$ ipython --no-banner

In [1]: import numpy as np

In [2]: from numpy import linalg as LA

In [3]: np.set_printoptions(suppress=True, linewidth=140)

In [4]: W0 = np.load("w.npy")

In [5]: W0
Out[5]: 
array([[2, 1, 2, 1],
       [2, 0, 2, 0],
       [2, 1, 2, 1],
       [2, 0, 2, 0]])

In [6]: U, s, Vt = LA.svd(W0)

In [7]: s.round(3) + 0
Out[7]: array([5.842, 1.369, 0.   , 0.   ])

In [8]: other = U[:, :2] @ np.diag(s[:2]) @ Vt[:2]

In [9]: round(np.abs(W0 - other).max(), 3)
Out[9]: np.float64(0.0)

In [10]: round(LA.norm(W0 - other, 2), 3), np.round(s[2], 3)
Out[10]: (np.float64(0.0), np.float64(0.0))

In [11]: LA.matrix_rank(other)
Out[11]: np.int64(2)

In [12]: U, s, Vt = LA.svd(W0, full_matrices=False)

In [13]: U.shape, s.shape, Vt.shape
Out[13]: ((4, 4), (4,), (4, 4))

In [14]: np.round(np.cumsum(s ** 2) / np.sum(s ** 2), 3)
Out[14]: array([0.948, 1.   , 1.   , 1.   ])

In [15]: s.round(3) + 0
Out[15]: array([5.842, 1.369, 0.   , 0.   ])

In [16]: np.round(Vt @ Vt.T, 3) + 0
Out[16]: 
array([[1., 0., 0., 0.],
       [0., 1., 0., 0.],
       [0., 0., 1., 0.],
       [0., 0., 0., 1.]])

In [17]: np.round(np.abs(Vt[0]), 3)
Out[17]: array([0.683, 0.181, 0.683, 0.181])

In [18]: np.abs(U[:, 0]).round(6).argmax()
Out[18]: np.int64(0)

In [19]: np.allclose(U * s @ Vt, W0)
Out[19]: True

In [20]: np.round(s / s[0], 3) + 0
Out[20]: array([1.   , 0.234, 0.   , 0.   ])

In [21]: r0, g = W0[2], W0[3]

In [22]: r0 @ r0
Out[22]: np.int64(10)

In [23]: p = (r0 @ g) / (r0 @ r0) * r0

In [24]: np.round(g - p, 3)
Out[24]: array([ 0.4, -0.8,  0.4, -0.8])

In [25]: LA.matrix_rank(np.outer(r0, g))
Out[25]: np.int64(1)

In [26]: p
Out[26]: array([1.6, 0.8, 1.6, 0.8])

In [27]: r = LA.matrix_rank(W0)

In [28]: r
Out[28]: np.int64(2)

In [29]: null = LA.svd(W0)[2][r:].T

In [30]: np.allclose(W0 @ null, 0)
Out[30]: True

In [31]: [int(LA.matrix_rank(np.delete(W0, i, axis=0))) for i in range(4)]
Out[31]: [2, 2, 2, 2]

In [32]: r0 = np.array([2, 1])

In [33]: np.array([np.convolve(row, r0, "same") for row in W0])
Out[33]: 
array([[4, 4, 5, 4],
       [4, 2, 4, 2],
       [4, 4, 5, 4],
       [4, 2, 4, 2]])

In [34]: M = np.array([[1, 1, -2, 1, -2],
    ...:     [0, -1, 0, 1, 0],
    ...:     [1, -1, -2, -2, -2],
    ...:     [2, -2, -1, 2, 0],
    ...:     [-2, -1, 1, 1, -1],
    ...:     [-1, 0, 1, -1, 0],
    ...:     [2, -2, -2, 2, -2],
    ...:     [-2, 1, -1, -2, 0]])

In [35]: M
Out[35]: 
array([[ 1,  1, -2,  1, -2],
       [ 0, -1,  0,  1,  0],
       [ 1, -1, -2, -2, -2],
       [ 2, -2, -1,  2,  0],
       [-2, -1,  1,  1, -1],
       [-1,  0,  1, -1,  0],
       [ 2, -2, -2,  2, -2],
       [-2,  1, -1, -2,  0]])

In [36]: P = M @ LA.solve(M.T @ M, M.T)

In [37]: np.round(P @ M[:, 2], 3) + 0
Out[37]: array([-2.,  0., -2., -1.,  1.,  1., -2., -1.])

In [38]: np.round(np.diag(P), 3)
Out[38]: array([0.84 , 0.163, 0.884, 0.56 , 0.856, 0.244, 0.497, 0.956])

In [39]: np.round(LA.eigvalsh(P), 3) + 0
Out[39]: array([0., 0., 0., 1., 1., 1., 1., 1.])

In [40]: LA.matrix_rank(np.eye(8) - P)
Out[40]: np.int64(3)

In [41]: np.allclose(P @ P, P)
Out[41]: True

In [42]: other = np.c_[M[:, :2] @ np.array([[5, -5], [5, 0]]), np.array([-4, 0, 0, 2, 1, 4, 0, 2])]

In [43]: other
Out[43]: 
array([[ 10,  -5,  -4],
       [ -5,   0,   0],
       [  0,  -5,   0],
       [  0, -10,   2],
       [-15,  10,   1],
       [ -5,   5,   4],
       [  0, -10,   0],
       [ -5,  10,   2]])

In [44]: LA.matrix_rank(other)
Out[44]: np.int64(3)

In [45]: np.round(LA.norm(LA.qr(M)[0].T @ other, axis=0) ** 2 / ((other ** 2).sum(axis=0) + 1e-12), 3)
Out[45]: array([1.   , 1.   , 0.691])

In [46]: np.round(LA.lstsq(M, other[:, 0])[0], 3) + 0
Out[46]: array([5., 5., 0., 0., 0.])

In [47]: round(float(LA.norm(W0, 2) / LA.norm(W0)), 3)
Out[47]: 0.974

In [48]: [round(float(x), 3) for x in LA.svd(W0, compute_uv=False)[:3]]
Out[48]: [5.842, 1.369, 0.0]

In [49]: J = np.load("dump.npy")

In [50]: J
Out[50]: 
array([[ 5,  1,  0, -5, -4],
       [ 2,  0,  0,  2, -3],
       [-5,  2,  1,  3, -5],
       [ 4, -2,  0, -5,  5],
       [ 2,  2, -2,  0, -2]])

In [51]: O = J.astype(float).copy()

In [52]: for j in range(5):
    ...:     O[:, j] -= O[:, :j] @ (O[:, :j].T @ O[:, j])
    ...:     O[:, j] /= LA.norm(O[:, j])
    ...: 

In [53]: np.round(O.T @ O, 3) + 0
Out[53]: 
array([[1., 0., 0., 0., 0.],
       [0., 1., 0., 0., 0.],
       [0., 0., 1., 0., 0.],
       [0., 0., 0., 1., 0.],
       [0., 0., 0., 0., 1.]])

In [54]: U, s, Vt = LA.svd(J, full_matrices=False)

In [55]: s.round(3)
Out[55]: array([11.998,  8.496,  3.529,  2.327,  0.065])

In [56]: np.allclose(U * s @ Vt, J)
Out[56]: True

In [57]: np.round(np.abs(Vt[0]), 3)
Out[57]: array([0.615, 0.192, 0.053, 0.603, 0.467])

In [58]: U.shape, s.shape, Vt.shape
Out[58]: ((5, 5), (5,), (5, 5))

In [59]: np.round(np.sqrt((s ** 2).sum()), 3), np.round(LA.norm(J), 3)
Out[59]: (np.float64(15.297), np.float64(15.297))

In [60]: np.round(s / s[0], 3)
Out[60]: array([1.   , 0.708, 0.294, 0.194, 0.005])

In [61]: np.round(U.T @ U, 3) + 0
Out[61]: 
array([[1., 0., 0., 0., 0.],
       [0., 1., 0., 0., 0.],
       [0., 0., 1., 0., 0.],
       [0., 0., 0., 1., 0.],
       [0., 0., 0., 0., 1.]])

In [62]: np.round(Vt @ Vt.T, 3) + 0
Out[62]: 
array([[1., 0., 0., 0., 0.],
       [0., 1., 0., 0., 0.],
       [0., 0., 1., 0., 0.],
       [0., 0., 0., 1., 0.],
       [0., 0., 0., 0., 1.]])

In [63]: np.round(U.T @ J @ Vt.T, 3) + 0
Out[63]: 
array([[11.998,  0.   ,  0.   ,  0.   ,  0.   ],
       [ 0.   ,  8.496,  0.   ,  0.   ,  0.   ],
       [ 0.   ,  0.   ,  3.529,  0.   ,  0.   ],
       [ 0.   ,  0.   ,  0.   ,  2.327,  0.   ],
       [ 0.   ,  0.   ,  0.   ,  0.   ,  0.065]])

In [64]: np.round(np.cumsum(s ** 2) / np.sum(s ** 2), 3)
Out[64]: array([0.615, 0.924, 0.977, 1.   , 1.   ])

In [65]: np.abs(U[:, 0]).round(6).argmax()
Out[65]: np.int64(3)

In [66]: x0 = np.array([0, 1, 2, 0, 2])

In [67]: h1 = np.maximum(J @ x0, 0)

In [68]: np.flatnonzero(h1 > 1e-9)
Out[68]: array([3])

In [69]: J * (h1 > 1e-9)[:, None]
Out[69]: 
array([[ 0,  0,  0,  0,  0],
       [ 0,  0,  0,  0,  0],
       [ 0,  0,  0,  0,  0],
       [ 4, -2,  0, -5,  5],
       [ 0,  0,  0,  0,  0]])
